$ python3 -q
>>> import numpy as np
>>> import numpy.linalg as la
>>> np.set_printoptions(suppress=True, linewidth=160)
>>> m1 = np.load("data.npy")
>>> print(m1)
[[-4  0  0  0  0  0]
 [-3  0  0  0  0  0]
 [ 2 -1  4  0  0  0]
 [-5 -5 -3  1  0  0]
 [ 1  1  0  3 -3  0]
 [ 4  1 -3 -2  2  2]]
>>> # triangular, det is the product of the diagonal
>>> rng = np.random.default_rng(7087)
>>> out = m1 + rng.integers(-2, 3, (6, 5)) @ rng.integers(-2, 3, (5, 6))
>>> print(out)
[[ -4  -4   1   2  -5   1]
 [ -1  -4   2  -3   1  -3]
 [ 14   0  -1  -4   8   1]
 [ -5  -8  -6   5  -3   3]
 [  3   4   4  -1  -2  -6]
 [ 12   5  -1 -11  11   3]]
>>> print(out - m1)
[[ 0 -4  1  2 -5  1]
 [ 2 -4  2 -3  1 -3]
 [12  1 -5 -4  8  1]
 [ 0 -3 -3  4 -3  3]
 [ 2  3  4 -4  1 -6]
 [ 8  4  2 -9  9  1]]
>>> print(la.matrix_rank(out - m1, tol=1e-8))
5
>>> print(out @ out)
[[ 21   1 -46   4  39  48]
 [ 18  33  14  19  -9 -11]
 [-14  13  70  -7 -71 -44]
 [-54  15 -60  33  -7  55]
 [-33 -58  11  41 -38 -14]
 [ 57  79 130 -86 -19 -94]]
>>> print(np.allclose(out, out.T))
False
>>> print(la.matrix_power(out, 3))
[[ -56  276  153 -324  -34 -106]
 [-163 -447  -69  106 -105   11]
 [ 317 -444 -256  173  322  290]
 [-165  139 -245 -346  325  147]
 [-143 -186 -544  461   -6  461]
 [ 758 -402  619  -20   96 -476]]
>>> print(np.allclose(out @ out.T, out.T @ out))
False
>>> print((out - out.T) / 2)
[[ 0.  -1.5 -6.5  3.5 -4.  -5.5]
 [ 1.5  0.   1.   2.5 -1.5 -4. ]
 [ 6.5 -1.   0.   1.   2.   1. ]
 [-3.5 -2.5 -1.   0.  -1.   7. ]
 [ 4.   1.5 -2.   1.   0.  -8.5]
 [ 5.5  4.  -1.  -7.   8.5  0. ]]
>>> print((out + out.T) / 2)
[[-4.  -2.5  7.5 -1.5 -1.   6.5]
 [-2.5 -4.   1.  -5.5  2.5  1. ]
 [ 7.5  1.  -1.  -5.   6.   0. ]
 [-1.5 -5.5 -5.   5.  -2.  -4. ]
 [-1.   2.5  6.  -2.  -2.   2.5]
 [ 6.5  1.   0.  -4.   2.5  3. ]]
>>> W = np.array([[3, 0, 2, 1],
...     [2, 0, 1, 1],
...     [1, 2, 3, 0],
...     [0, 2, 3, 1],
...     [1, 1, 2, 0],
...     [2, 1, 0, 2]])
>>> coef = np.array([0, -1, 3, 2])
>>> H = np.maximum(m1 @ W + coef, 0)
>>> print(np.round((H > 0).mean(axis=0), 3))
[0.5   0.333 0.5   0.5  ]
>>> Z = np.array([[1, 3, 0], [1, 0, 1], [3, 2, 3], [2, 0, 1]])
>>> print(W @ Z)
[[11 13  7]
 [ 7  8  4]
 [12  9 11]
 [13  6 12]
 [ 8  7  7]
 [ 7  6  3]]
>>> X = np.loadtxt("block13.csv", delimiter=",")
>>> print(X)
[[ -3.   0.   0.   0.   0.   0.   0.   0.   0.   0.]
 [  0.  46.  28. -35. -63.   0.  -7.  56. -63. -49.]
 [  0.  28.  13. -20. -36.   0.  -4.  32. -36. -28.]
 [  0. -35. -20.  22.  45.   0.   5. -40.  45.  35.]
 [  0. -63. -36.  45.  78.   0.   9. -72.  81.  63.]
 [  0.   0.   0.   0.   0.  -3.   0.   0.   0.   0.]
 [  0.  -7.  -4.   5.   9.   0.  -2.  -8.   9.   7.]
 [  0.  56.  32. -40. -72.   0.  -8.  61. -72. -56.]
 [  0. -63. -36.  45.  81.   0.   9. -72.  78.  63.]
 [  0. -49. -28.  35.  63.   0.   7. -56.  63.  46.]]
>>> # 3 groups of indices that never mix
>>> out = X / la.norm(X, axis=1, keepdims=True)
>>> cov = out @ out.T
>>> print(cov[7].round(3))
[ 0.     1.     0.999 -0.999 -1.     0.    -0.988  1.    -1.    -1.   ]
>>> print((np.abs(cov) > 0.9).astype(int))
[[1 0 0 0 0 0 0 0 0 0]
 [0 1 1 1 1 0 1 1 1 1]
 [0 1 1 1 1 0 1 1 1 1]
 [0 1 1 1 1 0 1 1 1 1]
 [0 1 1 1 1 0 1 1 1 1]
 [0 0 0 0 0 1 0 0 0 0]
 [0 1 1 1 1 0 1 1 1 1]
 [0 1 1 1 1 0 1 1 1 1]
 [0 1 1 1 1 0 1 1 1 1]
 [0 1 1 1 1 0 1 1 1 1]]
>>> out = la.inv(X)
>>> print(round(la.slogdet(X)[0], 3))
-1.0
>>> print(np.allclose(out, X.T))
False
>>> print((np.abs(out) > 1e-9).astype(int))
[[1 0 0 0 0 0 0 0 0 0]
 [0 1 1 1 1 0 1 1 1 1]
 [0 1 1 1 1 0 1 1 1 1]
 [0 1 1 1 1 0 1 1 1 1]
 [0 1 1 1 1 0 1 1 1 1]
 [0 0 0 0 0 1 0 0 0 0]
 [0 1 1 1 1 0 1 1 1 1]
 [0 1 1 1 1 0 1 1 1 1]
 [0 1 1 1 1 0 1 1 1 1]
 [0 1 1 1 1 0 1 1 1 1]]
>>> print(np.round(la.inv(out), 3))
[[ -3.  -0.  -0.  -0.  -0.  -0.  -0.  -0.  -0.  -0.]
 [ -0.  46.  28. -35. -63.  -0.  -7.  56. -63. -49.]
 [ -0.  28.  13. -20. -36.  -0.  -4.  32. -36. -28.]
 [ -0. -35. -20.  22.  45.  -0.   5. -40.  45.  35.]
 [ -0. -63. -36.  45.  78.  -0.   9. -72.  81.  63.]
 [ -0.  -0.  -0.  -0.  -0.  -3.  -0.  -0.  -0.  -0.]
 [ -0.  -7.  -4.   5.   9.  -0.  -2.  -8.   9.   7.]
 [ -0.  56.  32. -40. -72.  -0.  -8.  61. -72. -56.]
 [  0. -63. -36.  45.  81.   0.   9. -72.  78.  63.]
 [  0. -49. -28.  35.  63.   0.   7. -56.  63.  46.]]
>>> print(np.round(X @ out, 3) + 0)
[[1. 0. 0. 0. 0. 0. 0. 0. 0. 0.]
 [0. 1. 0. 0. 0. 0. 0. 0. 0. 0.]
 [0. 0. 1. 0. 0. 0. 0. 0. 0. 0.]
 [0. 0. 0. 1. 0. 0. 0. 0. 0. 0.]
 [0. 0. 0. 0. 1. 0. 0. 0. 0. 0.]
 [0. 0. 0. 0. 0. 1. 0. 0. 0. 0.]
 [0. 0. 0. 0. 0. 0. 1. 0. 0. 0.]
 [0. 0. 0. 0. 0. 0. 0. 1. 0. 0.]
 [0. 0. 0. 0. 0. 0. 0. 0. 1. 0.]
 [0. 0. 0. 0. 0. 0. 0. 0. 0. 1.]]
>>> print(round(la.cond(X), 3))
121.0
